$ ipython --no-banner

In [1]: import numpy as np

In [2]: import numpy.linalg as la

In [3]: np.set_printoptions(suppress=True, linewidth=200)

In [4]: mat = np.loadtxt("run6.csv", delimiter=",")

In [5]: mat.round(4)
Out[5]: 
array([[-0.2157,  0.2099, -0.3206,  0.1675,  0.1558, -0.1888, -0.0092, -0.3383, -0.027 , -0.5617, -0.3151, -0.4343],
       [ 0.4623, -0.5322, -0.0326, -0.2065, -0.4047, -0.0877,  0.1854, -0.2989,  0.3085, -0.2373, -0.0905, -0.0671],
       [ 0.1233,  0.3753, -0.0034, -0.1607, -0.0849,  0.4183,  0.1256, -0.6646, -0.1912,  0.2282, -0.199 ,  0.2243],
       [-0.0616, -0.0226,  0.0773, -0.0866, -0.3801,  0.2827, -0.84  , -0.0374, -0.0599, -0.1277,  0.0667, -0.1627],
       [-0.0308,  0.2363, -0.0039,  0.3639, -0.4295,  0.0732,  0.0621,  0.3001,  0.1854, -0.2673, -0.4226,  0.4925],
       [ 0.1233,  0.0451,  0.5125,  0.0205,  0.0153, -0.4506, -0.1799, -0.0455, -0.0312,  0.3399, -0.5738, -0.1905],
       [ 0.4006,  0.0642, -0.4813,  0.4876,  0.1222, -0.1668, -0.3083, -0.1436,  0.2607,  0.3553,  0.0958,  0.0648],
       [-0.4006, -0.0642, -0.0998,  0.2797, -0.5078,  0.1188,  0.2838, -0.024 ,  0.0796,  0.4262,  0.0343, -0.4527],
       [ 0.0616,  0.1464,  0.4071,  0.3943, -0.2296, -0.341 ,  0.063 , -0.3012, -0.2478, -0.2111,  0.5236,  0.0994],
       [-0.3698,  0.236 ,  0.1527, -0.2485,  0.0464, -0.1765, -0.0823, -0.2226,  0.7614,  0.0292,  0.1782,  0.1433],
       [ 0.4931,  0.552 ,  0.1461, -0.0907, -0.0579,  0.1899,  0.146 ,  0.2917,  0.2136, -0.0921,  0.1404, -0.4506],
       [ 0.    , -0.2889,  0.4191,  0.4708,  0.3802,  0.5177,  0.0154, -0.1207,  0.26  , -0.1048, -0.0685, -0.0932]])

In [6]: rng = np.random.default_rng(478827)

In [7]: idx = rng.permutation(12)

In [8]: idx
Out[8]: array([ 0, 10,  5,  1,  3,  6,  9, 11,  4,  2,  8,  7])

In [9]: A2 = mat[idx][:, idx]

In [10]: np.allclose(A2, mat)
Out[10]: False

In [11]: np.round(np.diag(A2), 4)
Out[11]: array([-0.2157,  0.1404, -0.4506, -0.5322, -0.0866, -0.3083,  0.0292, -0.0932, -0.4295, -0.0034, -0.2478, -0.024 ])

In [12]: A2.round(4)
Out[12]: 
array([[-0.2157, -0.3151, -0.1888,  0.2099,  0.1675, -0.0092, -0.5617, -0.4343,  0.1558, -0.3206, -0.027 , -0.3383],
       [ 0.4931,  0.1404,  0.1899,  0.552 , -0.0907,  0.146 , -0.0921, -0.4506, -0.0579,  0.1461,  0.2136,  0.2917],
       [ 0.1233, -0.5738, -0.4506,  0.0451,  0.0205, -0.1799,  0.3399, -0.1905,  0.0153,  0.5125, -0.0312, -0.0455],
       [ 0.4623, -0.0905, -0.0877, -0.5322, -0.2065,  0.1854, -0.2373, -0.0671, -0.4047, -0.0326,  0.3085, -0.2989],
       [-0.0616,  0.0667,  0.2827, -0.0226, -0.0866, -0.84  , -0.1277, -0.1627, -0.3801,  0.0773, -0.0599, -0.0374],
       [ 0.4006,  0.0958, -0.1668,  0.0642,  0.4876, -0.3083,  0.3553,  0.0648,  0.1222, -0.4813,  0.2607, -0.1436],
       [-0.3698,  0.1782, -0.1765,  0.236 , -0.2485, -0.0823,  0.0292,  0.1433,  0.0464,  0.1527,  0.7614, -0.2226],
       [ 0.    , -0.0685,  0.5177, -0.2889,  0.4708,  0.0154, -0.1048, -0.0932,  0.3802,  0.4191,  0.26  , -0.1207],
       [-0.0308, -0.4226,  0.0732,  0.2363,  0.3639,  0.0621, -0.2673,  0.4925, -0.4295, -0.0039,  0.1854,  0.3001],
       [ 0.1233, -0.199 ,  0.4183,  0.3753, -0.1607,  0.1256,  0.2282,  0.2243, -0.0849, -0.0034, -0.1912, -0.6646],
       [ 0.0616,  0.5236, -0.341 ,  0.1464,  0.3943,  0.063 , -0.2111,  0.0994, -0.2296,  0.4071, -0.2478, -0.3012],
       [-0.4006,  0.0343,  0.1188, -0.0642,  0.2797,  0.2838,  0.4262, -0.4527, -0.5078, -0.0998,  0.0796, -0.024 ]])

In [13]: round(mat[:, 0] @ mat[:, 10], 4)
Out[13]: np.float64(0.0)

In [14]: np.round(la.pinv(mat), 4)
Out[14]: 
array([[-0.2157,  0.4623,  0.1233, -0.0616, -0.0308,  0.1233,  0.4006, -0.4006,  0.0616, -0.3698,  0.4931,  0.    ],
       [ 0.2099, -0.5322,  0.3753, -0.0226,  0.2363,  0.0451,  0.0642, -0.0642,  0.1464,  0.236 ,  0.552 , -0.2889],
       [-0.3206, -0.0326, -0.0034,  0.0773, -0.0039,  0.5125, -0.4813, -0.0998,  0.4071,  0.1527,  0.1461,  0.4191],
       [ 0.1675, -0.2065, -0.1607, -0.0866,  0.3639,  0.0205,  0.4876,  0.2797,  0.3943, -0.2485, -0.0907,  0.4708],
       [ 0.1558, -0.4047, -0.0849, -0.3801, -0.4295,  0.0153,  0.1222, -0.5078, -0.2296,  0.0464, -0.0579,  0.3802],
       [-0.1888, -0.0877,  0.4183,  0.2827,  0.0732, -0.4506, -0.1668,  0.1188, -0.341 , -0.1765,  0.1899,  0.5177],
       [-0.0092,  0.1854,  0.1256, -0.84  ,  0.0621, -0.1799, -0.3083,  0.2838,  0.063 , -0.0823,  0.146 ,  0.0154],
       [-0.3383, -0.2989, -0.6646, -0.0374,  0.3001, -0.0455, -0.1436, -0.024 , -0.3012, -0.2226,  0.2917, -0.1207],
       [-0.027 ,  0.3085, -0.1912, -0.0599,  0.1854, -0.0312,  0.2607,  0.0796, -0.2478,  0.7614,  0.2136,  0.26  ],
       [-0.5617, -0.2373,  0.2282, -0.1277, -0.2673,  0.3399,  0.3553,  0.4262, -0.2111,  0.0292, -0.0921, -0.1048],
       [-0.3151, -0.0905, -0.199 ,  0.0667, -0.4226, -0.5738,  0.0958,  0.0343,  0.5236,  0.1782,  0.1404, -0.0685],
       [-0.4343, -0.0671,  0.2243, -0.1627,  0.4925, -0.1905,  0.0648, -0.4527,  0.0994,  0.1433, -0.4506, -0.0932]])

In [15]: np.round(la.svd(mat, compute_uv=False), 4)
Out[15]: array([1., 1., 1., 1., 1., 1., 1., 1., 1., 1., 1., 1.])

In [16]: np.round(la.norm(mat, axis=0), 4)
Out[16]: array([1., 1., 1., 1., 1., 1., 1., 1., 1., 1., 1., 1.])

In [17]: np.round(mat @ mat.T, 4) + 0
Out[17]: 
array([[1., 0., 0., 0., 0., 0., 0., 0., 0., 0., 0., 0.],
       [0., 1., 0., 0., 0., 0., 0., 0., 0., 0., 0., 0.],
       [0., 0., 1., 0., 0., 0., 0., 0., 0., 0., 0., 0.],
       [0., 0., 0., 1., 0., 0., 0., 0., 0., 0., 0., 0.],
       [0., 0., 0., 0., 1., 0., 0., 0., 0., 0., 0., 0.],
       [0., 0., 0., 0., 0., 1., 0., 0., 0., 0., 0., 0.],
       [0., 0., 0., 0., 0., 0., 1., 0., 0., 0., 0., 0.],
       [0., 0., 0., 0., 0., 0., 0., 1., 0., 0., 0., 0.],
       [0., 0., 0., 0., 0., 0., 0., 0., 1., 0., 0., 0.],
       [0., 0., 0., 0., 0., 0., 0., 0., 0., 1., 0., 0.],
       [0., 0., 0., 0., 0., 0., 0., 0., 0., 0., 1., 0.],
       [0., 0., 0., 0., 0., 0., 0., 0., 0., 0., 0., 1.]])

In [18]: r0 = np.array([1, 1])

In [19]: np.round(np.convolve(mat[10], r0), 4)
Out[19]: array([ 0.4931,  1.045 ,  0.6981,  0.0554, -0.1486,  0.132 ,  0.3359,  0.4377,  0.5053,  0.1215,  0.0483, -0.3102, -0.4506])

In [20]: np.round(np.cross(mat[10, :3], mat[3, :3]), 4)
Out[20]: array([ 0.046 , -0.0471,  0.0229])

In [21]: A2 = np.array([[-1, -1, 1], [1, 2, 1], [0, -2, 0], [1, -1, 1], [0, 2, 2]])

In [22]: C = np.array([[1, 3, 2, 0, 3, 5, 5, 1, 5, 4, 5, 5, 3],
    ...:     [2, 0, 1, 1, 4, 4, 2, 2, 0, 3, 4, 1, 4],
    ...:     [0, 4, 5, 4, 1, 4, 0, 5, 5, 5, 0, 1, 5]])

In [23]: X = A2 @ C + 0.05 * rng.normal(size=(5, 13))

In [24]: X.round(4)
Out[24]: 
array([[-2.9015,  0.9901,  2.0014,  2.9907, -6.0392, -4.9806, -7.0112,  2.0373,  0.0084, -2.0499, -8.9685, -4.993 , -2.0785],
       [ 5.0801,  7.0101,  8.9737,  6.0006, 12.0354, 16.969 ,  9.036 , 10.0283, 10.0346, 14.9507, 13.0282,  8.0679, 16.0217],
       [-3.985 , -0.0313, -2.069 , -2.0697, -7.9378, -7.9769, -3.9956, -3.9499, -0.0061, -5.9938, -7.9494, -2.0068, -7.9684],
       [-0.9499,  7.0005,  6.0839,  2.9897,  0.0374,  4.981 ,  2.9792,  3.9849, 10.0794,  6.0721,  0.9849,  4.9454,  3.9253],
       [ 3.901 ,  7.9359, 11.9808, 10.0101,  9.9435, 16.0377,  4.0073, 13.9693,  9.9444, 15.9587,  8.0495,  3.9374, 18.0762]])

In [25]: left, sig, VT = la.svd(X)

In [26]: np.argmax(sig[:-1] / (sig[1:] + 1e-6)) + 1
Out[26]: np.int64(3)

In [27]: A2 = left[:, :3] @ np.diag(sig[:3]) @ VT[:3]

In [28]: round(la.norm(X - A2) / la.norm(X), 4)
Out[28]: np.float64(0.0038)

In [29]: round(float(la.norm(X - A2, 2)), 4), round(sig[3], 4)
Out[29]: (0.1996, np.float64(0.1996))

In [30]: J = np.loadtxt("w.csv", delimiter=",")

In [31]: J
Out[31]: 
array([[ 0.8,  1.7,  0.4, -0.6, -2.3,  0.4, -0.2, -1.3, -0.3, -1.4,  0.8,  0.3],
       [ 1.1, -0.3, -0.7, -0.9, -0.4,  1. ,  0.7,  0.6,  1.5,  0.8, -1.3,  0.1],
       [ 0.9,  1.2, -1.5,  0.4,  0.5, -0.7, -0.1,  0.4, -0.4,  1.3, -1.1,  1.1],
       [ 3. , -5.5,  0.5,  1. , -2.5, -3.5, -0.5, -2. , -9. , -7. ,  5. ,  7. ],
       [-0.9,  1.5, -2.2, -2. ,  0.9,  0.7,  0.9,  2.2,  0.8, -0.9,  1.3,  0.5],
       [-0.5, -1.6, -0.1, -1.2,  0.6, -0.3,  1.6, -0.2,  0.3, -1.9, -0.5, -0.8],
       [-0.1, -0.3, -1.4, -1.3,  0.2, -1.5,  1. ,  0.2,  0.6,  1.5,  0.3, -0.8],
       [-0.6, -0.9,  2.5,  0.3, -0.7,  2.3,  0.2,  0.5,  0.6, -1. ,  0.4, -1.6],
       [-1. ,  0.3, -0.7, -1.3, -0.2, -0.7, -1.5,  1. , -1.2,  1.2,  0.1,  1.8],
       [ 1.1, -0.2,  0.4, -1.2, -0.4,  0.3,  0.4,  0.2, -1.4,  1.5,  0. , -0.4],
       [-1.2,  0.5,  1.6,  0.8, -0.8, -1.2,  0.2,  0.6,  2.1,  1. , -1. , -0.4],
       [ 0.3,  1.1, -1.7,  0.3, -0.6, -1.1,  0.4, -0.6,  1.4, -0.2, -0.1,  0.1],
       [ 0. , -1.5, -0.1, -0.5, -0.6, -0.1,  0.4,  0.6,  0.5, -0.3, -0.7, -2.1]])

In [32]: T = J.reshape(13, 2, -1)

In [33]: T[:, 0]
Out[33]: 
array([[ 0.8,  1.7,  0.4, -0.6, -2.3,  0.4],
       [ 1.1, -0.3, -0.7, -0.9, -0.4,  1. ],
       [ 0.9,  1.2, -1.5,  0.4,  0.5, -0.7],
       [ 3. , -5.5,  0.5,  1. , -2.5, -3.5],
       [-0.9,  1.5, -2.2, -2. ,  0.9,  0.7],
       [-0.5, -1.6, -0.1, -1.2,  0.6, -0.3],
       [-0.1, -0.3, -1.4, -1.3,  0.2, -1.5],
       [-0.6, -0.9,  2.5,  0.3, -0.7,  2.3],
       [-1. ,  0.3, -0.7, -1.3, -0.2, -0.7],
       [ 1.1, -0.2,  0.4, -1.2, -0.4,  0.3],
       [-1.2,  0.5,  1.6,  0.8, -0.8, -1.2],
       [ 0.3,  1.1, -1.7,  0.3, -0.6, -1.1],
       [ 0. , -1.5, -0.1, -0.5, -0.6, -0.1]])

In [34]: np.round(T.sum(axis=1), 4)
Out[34]: 
array([[ 0.6,  0.4,  0.1, -2. , -1.5,  0.7],
       [ 1.8,  0.3,  0.8, -0.1, -1.7,  1.1],
       [ 0.8,  1.6, -1.9,  1.7, -0.6,  0.4],
       [ 2.5, -7.5, -8.5, -6. ,  2.5,  3.5],
       [ 0. ,  3.7, -1.4, -2.9,  2.2,  1.2],
       [ 1.1, -1.8,  0.2, -3.1,  0.1, -1.1],
       [ 0.9, -0.1, -0.8,  0.2,  0.5, -2.3],
       [-0.4, -0.4,  3.1, -0.7, -0.3,  0.7],
       [-2.5,  1.3, -1.9, -0.1, -0.1,  1.1],
       [ 1.5,  0. , -1. ,  0.3, -0.4, -0.1],
       [-1. ,  1.1,  3.7,  1.8, -1.8, -1.6],
       [ 0.7,  0.5, -0.3,  0.1, -0.7, -1. ],
       [ 0.4, -0.9,  0.4, -0.8, -1.3, -2.2]])

In [35]: np.einsum("ihd,jhd->hij", T, T).shape
Out[35]: (2, 13, 13)
